% python3 -q
>>> import numpy as np
>>> np.set_printoptions(suppress=True, linewidth=160)
>>> m1 = np.loadtxt("sample5.csv", delimiter=",")
>>> m1
array([[-1.,  0.],
       [ 0., -2.]])
>>> rng = np.random.default_rng(729892)
>>> M2 = m1 + rng.integers(-2, 3, (2, 1)) @ rng.integers(-2, 3, (1, 2))
>>> M2
array([[ 1.,  2.],
       [ 0., -2.]])
>>> M2 - m1
array([[2., 2.],
       [0., 0.]])
>>> np.abs(M2 - m1).sum(axis=1)
array([4., 0.])
>>> np.trace(M2)
np.float64(-1.0)
>>> round(np.abs(np.linalg.eigvals(M2)).max(), 3)
np.float64(2.0)
>>> np.round(np.linalg.matrix_power(M2, 4), 3)
array([[  1., -10.],
       [  0.,  16.]])
>>> round(np.linalg.det(M2), 3)
np.float64(-2.0)
>>> x0 = np.array([-8, -4])
>>> y = m1 @ x0
>>> beta, lr = np.zeros(2), 1 / np.linalg.norm(m1, 2) ** 2
>>> for i in range(10):
...     beta -= lr * m1.T @ (m1 @ beta - y)
...     if i % 2 == 0: print(i, round(np.linalg.norm(m1 @ beta - y), 3))
... 
0 6.0
2 3.375
4 1.898
6 1.068
8 0.601
>>> beta.round(3)
array([-7.549, -4.   ])
>>> M = rng.normal(size=(26, 3)) + 10 * np.array([-3, 0, 0])
>>> M.round(3)
array([[-29.593,  -0.989,   1.253],
       [-29.691,   0.214,   1.111],
       [-30.48 ,  -0.04 ,   0.149],
       [-29.821,   1.349,  -0.996],
       [-30.413,   0.101,  -0.523],
       [-29.778,  -0.066,   0.764],
       [-30.923,   0.226,   0.322],
       [-31.294,  -0.231,   0.334],
       [-31.344,   0.708,  -0.523],
       [-30.457,   0.744,  -1.309],
       [-28.613,   0.191,  -1.133],
       [-29.92 ,  -1.224,   0.062],
       [-30.398,  -0.515,   1.565],
       [-28.593,  -1.632,  -0.625],
       [-30.533,  -1.108,  -1.606],
       [-30.525,   0.336,   2.064],
       [-31.019,  -1.526,  -0.256],
       [-28.652,   1.326,  -0.153],
       [-29.468,   0.188,   0.716],
       [-30.083,   0.17 ,   0.514],
       [-29.629,   0.046,   2.302],
       [-29.217,   0.285,  -0.133],
       [-30.25 ,   0.46 ,  -0.902],
       [-30.286,  -0.05 ,   0.266],
       [-31.612,  -1.672,   0.039],
       [-30.832,   1.01 ,  -1.326]])
>>> left, sig, VT = np.linalg.svd(M, full_matrices=False)
>>> (sig > 1e-8).sum()
np.int64(3)
>>> np.round(np.cumsum(sig ** 2) / np.sum(sig ** 2), 3)
array([0.998, 0.999, 1.   ])
>>> np.round(left.T @ left, 3) + 0
array([[1., 0., 0.],
       [0., 1., 0.],
       [0., 0., 1.]])
>>> dist = np.linalg.norm(M[:, None] - M[None], axis=-1)
>>> dist[:5, :5].round(3)
array([[0.   , 1.216, 1.705, 3.252, 2.239],
       [1.216, 0.   , 1.27 , 2.396, 1.789],
       [1.705, 1.27 , 0.   , 1.917, 0.69 ],
       [3.252, 2.396, 1.917, 0.   , 1.46 ],
       [2.239, 1.789, 0.69 , 1.46 , 0.   ]])
>>> np.flatnonzero(dist[12] < dist.mean() / 2)
array([ 0, 12])
>>> dist.mean(axis=1).argmax()
np.int64(13)
>>> J = np.loadtxt("run3.csv", delimiter=",")
>>> J
array([[ -0.009, -11.979,  -8.013],
       [  0.033,  21.022,  13.993],
       [ -0.03 ,   2.992,   2.033]])
>>> left, sig, VT = np.linalg.svd(J)
>>> np.argmax(sig[:-1] / (sig[1:] + 1e-6)) + 1
np.int64(1)
>>> M2 = left[:, :1] @ np.diag(sig[:1]) @ VT[:1]
>>> np.round(np.abs(J - M2).max(), 3)
np.float64(0.034)
>>> round(float(np.linalg.norm(J - M2) / np.linalg.norm(J)), 3)
0.002
>>> M2.round(3)
array([[ -0.014, -11.992,  -7.994],
       [  0.025,  21.012,  14.008],
       [  0.004,   3.01 ,   2.006]])
>>> left, sig, VT = np.linalg.svd(M2)
>>> evecs = VT[:(sig > 1e-8).sum()]
>>> x0 = M2[1] + -3 * M2[2] + rng.integers(2) * np.eye(3)[0]
>>> x0.round(3)
array([ 0.014, 11.983,  7.988])
>>> round(np.linalg.norm(x0 - evecs.T @ evecs @ x0), 3)
np.float64(0.0)
>>> np.allclose(evecs.T @ evecs @ x0, x0)
True
>>> np.round(evecs.T @ evecs, 3) + 0
array([[0.   , 0.001, 0.001],
       [0.001, 0.692, 0.462],
       [0.001, 0.462, 0.308]])
>>> np.linalg.matrix_rank(np.vstack([M2, x0]))
np.int64(1)
>>> np.linalg.matrix_rank(M, rtol=0.1)
np.int64(1)
>>> np.linalg.cond(M) > 100
np.False_
>>> np.round(np.abs(np.linalg.svd(M)[2][-1]), 3)
array([0.002, 0.962, 0.272])
>>> round(float(np.linalg.norm(M, 2) / np.linalg.norm(M)), 3)
0.999
>>> [round(float(x), 3) for x in np.linalg.svd(M, compute_uv=False)[:3]]
[153.697, 5.222, 4.15]
>>> x0 = np.array([-3, 0, 3])
>>> h1 = np.maximum(J @ x0, 0)
>>> np.round(np.tanh(J @ x0), 3)
array([-1.,  1.,  1.])
>>> np.maximum(J @ (3 * x0), 0)
array([  0.   , 125.64 ,  18.567])
>>> np.maximum(J @ x0, 0) - np.maximum(-J @ x0, 0)
array([-24.012,  41.88 ,   6.189])
>>> M2 = J / np.sqrt((J ** 2).mean(axis=1, keepdims=True))
>>> np.round(J - J.mean(axis=1, keepdims=True), 3)
array([[  6.658,  -5.312,  -1.346],
       [-11.65 ,   9.339,   2.31 ],
       [ -1.695,   1.327,   0.368]])
>>> M2[1].round(3)
array([0.002, 1.442, 0.96 ])
>>> np.linalg.matrix_rank(J - J.mean(axis=1, keepdims=True))
np.int64(2)
>>> W0 = np.array([[-1, 2, -1, 2], [1, 0, 1, 0], [-1, 2, -1, 2], [1, 0, 1, 0]])
>>> W0
array([[-1,  2, -1,  2],
       [ 1,  0,  1,  0],
       [-1,  2, -1,  2],
       [ 1,  0,  1,  0]])
>>> round(float(np.linalg.norm(W0, 2) / np.linalg.norm(W0)), 3)
0.934
>>> np.argsort(-np.linalg.norm(W0, axis=0).round(6), kind="stable")[:3]
array([1, 3, 0])
>>> [round(float(x), 3) for x in np.linalg.svd(W0, compute_uv=False)[:3]]
[4.576, 1.748, 0.0]
>>> np.linalg.matrix_rank(W0, rtol=0.1)
np.int64(2)
>>> np.linalg.cond(W0) > 100
np.True_
